$ python -q
>>> import numpy as np
>>> np.set_printoptions(precision=4, suppress=True, linewidth=200, sign=" ")
>>> X = np.array([[0, 5, 0, 6], [0, 5, 0, 6], [0, 8, 0, 8], [0, 8, 0, 8]])
>>> other = X / np.linalg.norm(X, axis=1, keepdims=True)
>>> G = other @ other.T
>>> np.argwhere(np.triu(np.abs(G) > 0.95, 1))
array([[ 0,  1],
       [ 0,  2],
       [ 0,  3],
       [ 1,  2],
       [ 1,  3],
       [ 2,  3]])
>>> np.linalg.norm(other, axis=1)
array([ 1.,  1.,  1.,  1.])
>>> (G - 2 * np.eye(4)).round(6).argmax(axis=1)
array([ 1,  0,  3,  2])
>>> G[3]
array([ 0.9959,  0.9959,  1.    ,  1.    ])
>>> print(round(np.linalg.det(X[::-1]), 4))
0.0
>>> round(float(np.linalg.eigvals(X).sum().real), 4)
13.0
>>> np.round(np.linalg.det(X.T), 4)
np.float64(0.0)
>>> np.einsum("ij,ji->", X, X)
np.int64(185)
>>> np.abs(np.diag(np.linalg.qr(X)[1])) > 1e-9
array([False,  True, False,  True])
>>> np.allclose(X[:-1].T @ np.linalg.lstsq(X[:-1].T, X[-1])[0], X[-1])
True
>>> np.unique(X.round(6), axis=0).shape
(2, 4)
>>> round(float(np.trace(np.linalg.pinv(X) @ X)), 4)
2.0
>>> np.linalg.lstsq(X[:-1].T, X[-1])[2]
np.int32(2)
>>> U, sigma, VT = np.linalg.svd(X, full_matrices=False)
>>> np.cumsum(sigma ** 2) / np.sum(sigma ** 2)
array([ 0.9982,  1.    ,  1.    ,  1.    ])
>>> np.round(U.T @ U, 4) + 0
array([[ 1.,  0.,  0.,  0.],
       [ 0.,  1.,  0.,  0.],
       [ 0.,  0.,  1.,  0.],
       [ 0.,  0.,  0.,  1.]])
>>> np.round(VT @ VT.T, 4) + 0
array([[ 1.,  0.,  0.,  0.],
       [ 0.,  1.,  0.,  0.],
       [ 0.,  0.,  1.,  0.],
       [ 0.,  0.,  0.,  1.]])
>>> np.abs(VT[0])
array([ 0.    ,  0.6861,  0.    ,  0.7275])
>>> np.round(U.T @ X @ VT.T, 4) + 0
array([[ 19.4248,   0.    ,   0.    ,   0.    ],
       [  0.    ,   0.8237,   0.    ,   0.    ],
       [  0.    ,   0.    ,   0.    ,   0.    ],
       [  0.    ,   0.    ,   0.    ,   0.    ]])
>>> U.shape, sigma.shape, VT.shape
((4, 4), (4,), (4, 4))
>>> np.abs(U[:, 0]).round(6).argmax()
np.int64(2)
>>> (X + X.T) / 2
array([[ 0. ,  2.5,  0. ,  3. ],
       [ 2.5,  5. ,  4. ,  7. ],
       [ 0. ,  4. ,  0. ,  4. ],
       [ 3. ,  7. ,  4. ,  8. ]])
>>> print(np.round(np.abs(np.linalg.eigvals(X)).max(), 4))
13.5887
>>> np.linalg.matrix_power(X, 3)
array([[    0,   989,     0,  1062],
       [    0,   989,     0,  1062],
       [    0,  1416,     0,  1520],
       [    0,  1416,     0,  1520]])
>>> round(float(np.linalg.det(X)), 4)
0.0
>>> E = np.loadtxt("mat.csv", delimiter=",")
>>> E
array([[ 2.7695, -1.8619,  0.0563,  0.1407,  1.0114,  0.9379, -2.3037,  2.3781,  0.1271],
       [ 0.0723,  0.1888,  0.0046,  0.0631, -0.026 ,  0.0717,  0.0135, -0.0482,  0.0915],
       [ 0.072 ,  0.0695,  0.0024,  0.0565, -0.0828, -0.1754,  0.0199, -0.0441,  0.0768],
       [ 1.5798, -0.7627,  0.0529,  0.1304,  0.5911,  0.3822, -1.3185,  1.2067,  0.2371],
       [ 1.401 , -0.9336,  0.2223, -0.0036,  0.5488,  0.7048, -0.9859,  1.3992,  0.1594],
       [ 1.2184, -0.9172,  0.0542, -0.0225,  0.3856,  0.6361, -1.065 ,  1.2227, -0.0189],
       [ 1.4591, -0.8887,  0.1289,  0.1989,  0.4748,  0.4632, -1.2294,  1.1244,  0.1592],
       [ 2.7381, -1.7226,  0.2162,  0.2454,  1.2156,  1.1517, -2.1909,  2.4562,  0.0805],
       [-0.1459,  0.067 ,  0.067 , -0.1094, -0.039 , -0.014 ,  0.1217,  0.1147,  0.0938],
       [ 2.744 , -1.7847,  0.2758,  0.0597,  0.7853,  0.8871, -1.996 ,  2.4589,  0.2822],
       [ 2.7607, -1.7982,  0.102 ,  0.2943,  0.9258,  1.1486, -2.2174,  2.5649,  0.2182],
       [ 2.8493, -1.7165,  0.2573,  0.1471,  1.0373,  1.0567, -2.2591,  2.344 ,  0.2762],
       [ 0.0294, -0.0459, -0.0981,  0.014 , -0.0074, -0.0177, -0.0224,  0.0571,  0.0438],
       [ 1.3896, -0.9919,  0.1277,  0.1204,  0.3425,  0.4168, -1.0512,  1.1337,  0.0858]])
>>> np.linalg.cond(E) > 100
np.True_
>>> print(np.argsort(-np.linalg.norm(E, axis=0).round(6), kind="stable")[:3])
[ 0  7  6]
>>> round(np.log10(np.linalg.cond(E)))
2
>>> round(float(np.linalg.norm(E, 2) / np.linalg.norm(E)), 4)
0.9969
>>> [round(float(x), 4) for x in np.linalg.svd(E, compute_uv=False)[:3]]
[12.2224, 0.5907, 0.4745]
>>> np.abs(np.linalg.svd(E)[2][-1])
array([ 0.0118,  0.4532,  0.3613,  0.0343,  0.2795,  0.2041,  0.2635,  0.3263,  0.6059])
>>> K = np.loadtxt("dump.csv", delimiter=",")
>>> K
array([[ 1.    ,  0.    ,  0.    ,  0.    ,  0.    ,  0.    ,  0.    ,  0.    ,  0.    ,  0.    ,  0.    ],
       [ 0.    ,  1.    ,  0.    ,  0.    ,  0.    ,  0.    ,  0.    ,  0.    ,  0.    ,  0.    ,  0.    ],
       [ 0.    ,  0.    ,  1.    ,  0.    ,  0.    ,  0.    ,  0.    ,  0.    ,  0.    ,  0.    ,  0.    ],
       [ 0.    ,  0.    ,  0.    ,  1.    ,  0.    ,  0.    ,  0.    ,  0.    ,  0.    ,  0.    ,  0.    ],
       [ 0.    ,  0.    ,  0.    ,  0.    ,  1.    ,  0.    ,  0.    ,  0.    ,  0.    ,  0.    ,  0.    ],
       [ 0.    ,  0.    ,  0.    ,  0.    ,  0.    ,  1.    ,  0.    ,  0.    ,  0.    ,  0.    ,  0.    ],
       [ 0.    ,  0.    ,  0.    ,  0.    ,  0.    ,  0.    ,  1.    ,  0.    ,  0.    ,  0.    ,  0.    ],
       [ 0.    ,  0.    ,  0.    ,  0.    ,  0.    ,  0.    ,  0.    ,  1.    ,  0.    ,  0.    ,  0.    ],
       [ 0.    ,  0.    ,  0.    ,  0.    ,  0.    ,  0.    ,  0.    ,  0.    ,  1.    ,  0.    ,  0.    ],
       [ 0.    ,  0.    ,  0.    ,  0.    ,  0.    ,  0.    ,  0.    ,  0.    ,  0.    ,  0.309 ,  0.9511],
       [ 0.    ,  0.    ,  0.    ,  0.    ,  0.    ,  0.    ,  0.    ,  0.    ,  0.    , -0.9511,  0.309 ]])
>>> other = np.linalg.inv(K)
>>> round(np.linalg.cond(K), 4)
np.float64(1.0)
>>> np.allclose(other, K.T)
True
>>> print((np.abs(other) > 1e-9).astype(int))
[[ 1  0  0  0  0  0  0  0  0  0  0]
 [ 0  1  0  0  0  0  0  0  0  0  0]
 [ 0  0  1  0  0  0  0  0  0  0  0]
 [ 0  0  0  1  0  0  0  0  0  0  0]
 [ 0  0  0  0  1  0  0  0  0  0  0]
 [ 0  0  0  0  0  1  0  0  0  0  0]
 [ 0  0  0  0  0  0  1  0  0  0  0]
 [ 0  0  0  0  0  0  0  1  0  0  0]
 [ 0  0  0  0  0  0  0  0  1  0  0]
 [ 0  0  0  0  0  0  0  0  0  1  1]
 [ 0  0  0  0  0  0  0  0  0  1  1]]
>>> x0 = np.array([1, -3, 0, -2, -2, 2, 2, 3, -3, -1, 3])
>>> rhs = K @ x0
>>> beta, lr = np.zeros(11), 1 / np.linalg.norm(K, 2) ** 2
>>> for i in range(250):
...     beta -= lr * K.T @ (K @ beta - rhs)
...     if i % 50 == 0: print(i, round(np.linalg.norm(K @ beta - rhs), 4))
... 
0 0.0
50 0.0
100 0.0
150 0.0
200 0.0
>>> beta
array([ 1., -3.,  0., -2., -2.,  2.,  2.,  3., -3., -1.,  3.])
>>> U, sigma, VT = np.linalg.svd(K, full_matrices=False)
>>> VT @ VT.T
array([[ 1.,  0.,  0.,  0.,  0.,  0.,  0.,  0.,  0.,  0.,  0.],
       [ 0.,  1.,  0.,  0.,  0.,  0.,  0.,  0.,  0.,  0.,  0.],
       [ 0.,  0.,  1.,  0.,  0.,  0.,  0.,  0.,  0.,  0.,  0.],
       [ 0.,  0.,  0.,  1.,  0.,  0.,  0.,  0.,  0.,  0.,  0.],
       [ 0.,  0.,  0.,  0.,  1.,  0.,  0.,  0.,  0.,  0.,  0.],
       [ 0.,  0.,  0.,  0.,  0.,  1.,  0.,  0.,  0.,  0.,  0.],
       [ 0.,  0.,  0.,  0.,  0.,  0.,  1.,  0.,  0.,  0.,  0.],
       [ 0.,  0.,  0.,  0.,  0.,  0.,  0.,  1.,  0.,  0.,  0.],
       [ 0.,  0.,  0.,  0.,  0.,  0.,  0.,  0.,  1.,  0.,  0.],
       [ 0.,  0.,  0.,  0.,  0.,  0.,  0.,  0.,  0.,  1.,  0.],
       [ 0.,  0.,  0.,  0.,  0.,  0.,  0.,  0.,  0.,  0.,  1.]])
>>> round(np.sqrt((sigma ** 2).sum()), 4), round(np.linalg.norm(K), 4)
(np.float64(3.3166), np.float64(3.3166))
>>> print(sigma / sigma[0])
[ 1.  1.  1.  1.  1.  1.  1.  1.  1.  1.  1.]
>>> print(np.allclose(U * sigma @ VT, K))
True
>>> print(np.cumsum(sigma ** 2) / np.sum(sigma ** 2))
[ 0.0909  0.1818  0.2727  0.3636  0.4545  0.5455  0.6364  0.7273  0.8182  0.9091  1.    ]
>>> print((sigma > 1e-8).sum())
11
>>> U.shape, sigma.shape, VT.shape
((11, 11), (11,), (11, 11))
>>> (K != 0).astype(int)
array([[ 1,  0,  0,  0,  0,  0,  0,  0,  0,  0,  0],
       [ 0,  1,  0,  0,  0,  0,  0,  0,  0,  0,  0],
       [ 0,  0,  1,  0,  0,  0,  0,  0,  0,  0,  0],
       [ 0,  0,  0,  1,  0,  0,  0,  0,  0,  0,  0],
       [ 0,  0,  0,  0,  1,  0,  0,  0,  0,  0,  0],
       [ 0,  0,  0,  0,  0,  1,  0,  0,  0,  0,  0],
       [ 0,  0,  0,  0,  0,  0,  1,  0,  0,  0,  0],
       [ 0,  0,  0,  0,  0,  0,  0,  1,  0,  0,  0],
       [ 0,  0,  0,  0,  0,  0,  0,  0,  1,  0,  0],
       [ 0,  0,  0,  0,  0,  0,  0,  0,  0,  1,  1],
       [ 0,  0,  0,  0,  0,  0,  0,  0,  0,  1,  1]])
>>> round(np.linalg.det(K), 4)
np.float64(1.0)
>>> print((np.linalg.matrix_power((K != 0) + (K.T != 0) + np.eye(11), 11) > 0).astype(int))
[[ 1  0  0  0  0  0  0  0  0  0  0]
 [ 0  1  0  0  0  0  0  0  0  0  0]
 [ 0  0  1  0  0  0  0  0  0  0  0]
 [ 0  0  0  1  0  0  0  0  0  0  0]
 [ 0  0  0  0  1  0  0  0  0  0  0]
 [ 0  0  0  0  0  1  0  0  0  0  0]
 [ 0  0  0  0  0  0  1  0  0  0  0]
 [ 0  0  0  0  0  0  0  1  0  0  0]
 [ 0  0  0  0  0  0  0  0  1  0  0]
 [ 0  0  0  0  0  0  0  0  0  1  1]
 [ 0  0  0  0  0  0  0  0  0  1  1]]
>>> rng = np.random.default_rng(97453)
>>> other = K + rng.integers(-2, 3, (11, 1)) @ rng.integers(-2, 3, (1, 11))
>>> other
array([[ 1.    ,  4.    , -2.    , -4.    , -2.    ,  4.    , -4.    ,  2.    , -2.    , -4.    ,  0.    ],
       [ 0.    , -3.    ,  2.    ,  4.    ,  2.    , -4.    ,  4.    , -2.    ,  2.    ,  4.    ,  0.    ],
       [ 0.    ,  2.    ,  0.    , -2.    , -1.    ,  2.    , -2.    ,  1.    , -1.    , -2.    ,  0.    ],
       [ 0.    ,  2.    , -1.    , -1.    , -1.    ,  2.    , -2.    ,  1.    , -1.    , -2.    ,  0.    ],
       [ 0.    , -2.    ,  1.    ,  2.    ,  2.    , -2.    ,  2.    , -1.    ,  1.    ,  2.    ,  0.    ],
       [ 0.    ,  0.    ,  0.    ,  0.    ,  0.    ,  1.    ,  0.    ,  0.    ,  0.    ,  0.    ,  0.    ],
       [ 0.    , -2.    ,  1.    ,  2.    ,  1.    , -2.    ,  3.    , -1.    ,  1.    ,  2.    ,  0.    ],
       [ 0.    ,  4.    , -2.    , -4.    , -2.    ,  4.    , -4.    ,  3.    , -2.    , -4.    ,  0.    ],
       [ 0.    ,  4.    , -2.    , -4.    , -2.    ,  4.    , -4.    ,  2.    , -1.    , -4.    ,  0.    ],
       [ 0.    , -4.    ,  2.    ,  4.    ,  2.    , -4.    ,  4.    , -2.    ,  2.    ,  4.309 ,  0.9511],
       [ 0.    ,  0.    ,  0.    ,  0.    ,  0.    ,  0.    ,  0.    ,  0.    ,  0.    , -0.9511,  0.309 ]])
>>> other - K
array([[ 0.,  4., -2., -4., -2.,  4., -4.,  2., -2., -4.,  0.],
       [ 0., -4.,  2.,  4.,  2., -4.,  4., -2.,  2.,  4.,  0.],
       [ 0.,  2., -1., -2., -1.,  2., -2.,  1., -1., -2.,  0.],
       [ 0.,  2., -1., -2., -1.,  2., -2.,  1., -1., -2.,  0.],
       [ 0., -2.,  1.,  2.,  1., -2.,  2., -1.,  1.,  2.,  0.],
       [ 0.,  0.,  0.,  0.,  0.,  0.,  0.,  0.,  0.,  0.,  0.],
       [ 0., -2.,  1.,  2.,  1., -2.,  2., -1.,  1.,  2.,  0.],
       [ 0.,  4., -2., -4., -2.,  4., -4.,  2., -2., -4.,  0.],
       [ 0.,  4., -2., -4., -2.,  4., -4.,  2., -2., -4.,  0.],
       [ 0., -4.,  2.,  4.,  2., -4.,  4., -2.,  2.,  4.,  0.],
       [ 0.,  0.,  0.,  0.,  0.,  0.,  0.,  0.,  0.,  0.,  0.]])
>>> np.linalg.matrix_rank(other - K, tol=1e-8)
np.int64(1)
>>> np.abs(other - K).sum(axis=1)
array([ 28.,  28.,  14.,  14.,  14.,   0.,  14.,  28.,  28.,  28.,   0.])
